>>> import numpy as np
>>> np.set_printoptions(precision=2, suppress=True, linewidth=140, legacy="1.25")
>>> def rd(a):
...     return np.round(a, 2) + 0
... 
>>> W0 = np.load("w.npy")
>>> W0
array([[39, 27,  1,  0, 56, 10, 29,  0, 11],
       [35, 33,  0, 36, 67, 36, 35,  0, 40],
       [ 0,  0,  0,  0,  0,  6,  0, 29,  0],
       [ 0,  0, 50,  0,  0,  0,  0, 25,  0],
       [39, 15, 42,  0,  0,  0, 36,  0,  0],
       [36, 19, 25, 14, 30,  0, 39,  0,  1],
       [18, 20,  0, 17, 55, 43, 17,  1, 47],
       [ 0,  0,  0, 22,  0, 23,  0,  0,  0],
       [48, 13, 79,  0,  8,  0, 41,  0,  0],
       [26, 23,  0, 48, 10,  0, 32,  0,  0],
       [ 0,  0,  0, 21,  0,  0,  0,  9,  0],
       [ 0,  0, 23,  0,  0,  0,  0, 25,  0],
       [70, 40, 29, 41, 43,  0, 75,  0,  0],
       [20, 11, 16,  0, 44, 18,  4,  0, 15],
       [ 0,  8,  0, 17, 28, 61,  0,  1, 44],
       [29, 10, 43,  8, 15,  0, 35,  7,  0],
       [ 1,  9,  0,  0,  0, 17,  0,  0,  0]])
>>> W0[0] @ W0[13]
4018
>>> rd(np.linalg.norm(W0[0] - W0[13]))
41.12
>>> rd(np.linalg.norm(W0, 2))
239.23
>>> rd(np.linalg.norm(W0[0], 1)), rd(np.linalg.norm(W0[0], np.inf))
(173.0, 56.0)
>>> rd(np.linalg.norm(W0) ** 2 / np.linalg.norm(W0, 2) ** 2)
1.57
>>> rd(np.linalg.norm(W0, axis=0))
array([122.51,  73.95, 120.86,  83.93, 128.48,  90.24, 121.42,  47.15,  78.05])
>>> W0.shape
(17, 9)
>>> rd(np.linalg.svd(W0, compute_uv=False))
array([239.23, 136.79,  84.95,  59.68,  43.45,  25.27,  19.49,  11.16,   9.17])
>>> np.count_nonzero(W0)
82
>>> W0[17]
Traceback (most recent call last):
  File "<python-input-14>", line 1, in <module>
    W0[17]
    ~~^^^^
IndexError: index 17 is out of bounds for axis 0 with size 17
>>> rd(np.linalg.norm(W0))
299.73
>>> W0.sum(axis=0)
array([361, 228, 308, 224, 356, 214, 343,  97, 158])
>>> vec = np.array([0, -3, 0, 1, -2, -3, 0, -5, -3])
>>> rhs = W0 @ vec
>>> b, lr = np.zeros(9), 1 / np.linalg.norm(W0, 2) ** 2
>>> for i in range(3):
...     b -= lr * W0.T @ (W0 @ b - rhs)
...     if i % 1 == 0: print(i, round(np.linalg.norm(W0 @ b - rhs), 2))
... 
0 417.88
1 335.77
2 281.8
>>> rd(b)
array([-0.66, -0.8 , -0.28, -0.68, -2.23, -1.96, -0.49, -0.55, -1.71])
>>> m1 = np.loadtxt("data.csv", delimiter=",")
>>> rd(m1)
array([[0.33, 0.  , 0.  , 0.  , 0.  , 0.33, 0.  , 0.  , 0.33],
       [0.  , 0.25, 0.  , 0.25, 0.  , 0.25, 0.25, 0.  , 0.  ],
       [0.2 , 0.2 , 0.4 , 0.  , 0.  , 0.  , 0.  , 0.2 , 0.  ],
       [0.  , 0.25, 0.  , 0.25, 0.  , 0.25, 0.  , 0.  , 0.25],
       [0.  , 0.  , 0.  , 0.25, 0.25, 0.25, 0.  , 0.  , 0.25],
       [0.  , 0.2 , 0.2 , 0.  , 0.2 , 0.2 , 0.  , 0.2 , 0.  ],
       [0.33, 0.  , 0.  , 0.  , 0.  , 0.33, 0.33, 0.  , 0.  ],
       [0.  , 0.25, 0.  , 0.25, 0.  , 0.25, 0.  , 0.25, 0.  ],
       [0.  , 0.  , 0.  , 0.  , 0.  , 0.33, 0.33, 0.  , 0.33]])
>>> rd(np.linalg.norm(m1, "nuc"))
3.75
>>> np.linalg.norm(m1, axis=1).argmax()
0
>>> rd(np.linalg.norm(m1, axis=1))
array([0.58, 0.5 , 0.53, 0.5 , 0.5 , 0.45, 0.58, 0.5 , 0.58])
>>> J = np.arange(50).reshape(10, 5) + 2
>>> J
array([[ 2,  3,  4,  5,  6],
       [ 7,  8,  9, 10, 11],
       [12, 13, 14, 15, 16],
       [17, 18, 19, 20, 21],
       [22, 23, 24, 25, 26],
       [27, 28, 29, 30, 31],
       [32, 33, 34, 35, 36],
       [37, 38, 39, 40, 41],
       [42, 43, 44, 45, 46],
       [47, 48, 49, 50, 51]])
>>> r = np.linalg.matrix_rank(J)
>>> r
2
>>> N = np.linalg.svd(J)[2][r:].T
>>> N.shape
(5, 3)
>>> [int(np.linalg.matrix_rank(J[:, :j + 1])) for j in range(5)]
[1, 2, 2, 2, 2]
>>> np.allclose(J @ N, 0)
True
>>> [int(np.linalg.matrix_rank(np.delete(J, i, axis=0))) for i in range(10)]
[2, 2, 2, 2, 2, 2, 2, 2, 2, 2]
>>> D = np.linalg.norm(J[:, None] - J[None], axis=-1)
>>> D.mean(axis=1).argmax()
0
>>> D[6].round(6).argsort(kind="stable")[:4]
array([6, 5, 7, 4])
>>> (D + 1e9 * np.eye(10)).round(6).argmin(axis=1)
array([1, 0, 1, 2, 3, 4, 5, 6, 7, 8])
>>> X = np.array([[-3.0, -5.0, -3.0, 4.0, 1.0, 0.0, 0.0, 0.0],
...     [-3.0, 4.0, -3.0, -2.0, -3.0, 0.0, 0.0, 0.0],
...     [-2.0, -1.0, -5.0, -5.0, 5.0, 0.0, 0.0, 0.0],
...     [4.0, -2.0, 1.0, -5.0, 1.0, 0.0, 0.0, 0.0],
...     [-4.0, 0.0, 4.0, 3.0, 4.0, 0.0, 0.0, 0.0],
...     [0.0, 0.0, 0.0, 0.0, 0.0, 2.0, 1.0, 0.0],
...     [0.0, 0.0, 0.0, 0.0, 0.0, 0.0, 1.0, 2.0],
...     [0.0, 0.0, 0.0, 0.0, 0.0, 2.0, 3.0, 2.0]])
>>> X
array([[-3., -5., -3.,  4.,  1.,  0.,  0.,  0.],
       [-3.,  4., -3., -2., -3.,  0.,  0.,  0.],
       [-2., -1., -5., -5.,  5.,  0.,  0.,  0.],
       [ 4., -2.,  1., -5.,  1.,  0.,  0.,  0.],
       [-4.,  0.,  4.,  3.,  4.,  0.,  0.,  0.],
       [ 0.,  0.,  0.,  0.,  0.,  2.,  1.,  0.],
       [ 0.,  0.,  0.,  0.,  0.,  0.,  1.,  2.],
       [ 0.,  0.,  0.,  0.,  0.,  2.,  3.,  2.]])
>>> # 2 groups of indices that never mix
>>> (X != 0).astype(int)
array([[1, 1, 1, 1, 1, 0, 0, 0],
       [1, 1, 1, 1, 1, 0, 0, 0],
       [1, 1, 1, 1, 1, 0, 0, 0],
       [1, 1, 1, 1, 1, 0, 0, 0],
       [1, 0, 1, 1, 1, 0, 0, 0],
       [0, 0, 0, 0, 0, 1, 1, 0],
       [0, 0, 0, 0, 0, 0, 1, 1],
       [0, 0, 0, 0, 0, 1, 1, 1]])
>>> (np.linalg.matrix_power((X != 0) + (X.T != 0) + np.eye(8), 8) > 0).astype(int)
array([[1, 1, 1, 1, 1, 0, 0, 0],
       [1, 1, 1, 1, 1, 0, 0, 0],
       [1, 1, 1, 1, 1, 0, 0, 0],
       [1, 1, 1, 1, 1, 0, 0, 0],
       [1, 1, 1, 1, 1, 0, 0, 0],
       [0, 0, 0, 0, 0, 1, 1, 1],
       [0, 0, 0, 0, 0, 1, 1, 1],
       [0, 0, 0, 0, 0, 1, 1, 1]])
